% ipython --no-banner

In [1]: import numpy as np

In [2]: import numpy.linalg as la

In [3]: np.set_printoptions(precision=3, suppress=True, linewidth=200, floatmode="fixed")

In [4]: rd = lambda a: np.round(a, 3) + 0

In [5]: F = np.array([[0.65, -0.74, 0.37], [0.18, -0.15, -0.03], [-0.66, 0.72, -0.3]])

In [6]: F
Out[6]: 
array([[ 0.650, -0.740,  0.370],
       [ 0.180, -0.150, -0.030],
       [-0.660,  0.720, -0.300]])

In [7]: # looks like rank 2

In [8]: P = np.triu(np.array([[2, 2, 2], [2, 1, 0], [0, -1, 2]]), 1) + np.eye(3)

In [9]: out = P @ F @ la.inv(P)

In [10]: rd(P @ F - F @ P)
Out[10]: 
array([[-0.960, -0.160, -1.960],
       [ 0.000, -0.360, -0.360],
       [ 0.000,  1.320,  1.320]])

In [11]: rng = np.random.default_rng(395)

In [12]: labels = rng.permutation(3)

In [13]: labels
Out[13]: array([2, 0, 1])

In [14]: out = F[labels][:, labels]

In [15]: np.diag(out)
Out[15]: array([-0.300,  0.650, -0.150])

In [16]: np.allclose(out, F)
Out[16]: False

In [17]: rd(np.trace(out))
Out[17]: np.float64(0.2)

In [18]: rd(la.matrix_power(F, 4))
Out[18]: 
array([[-0.025,  0.034, -0.028],
       [-0.018,  0.019, -0.008],
       [ 0.031, -0.040,  0.029]])

In [19]: rd((F + F.T) / 2)
Out[19]: 
array([[ 0.650, -0.280, -0.145],
       [-0.280, -0.150,  0.345],
       [-0.145,  0.345, -0.300]])
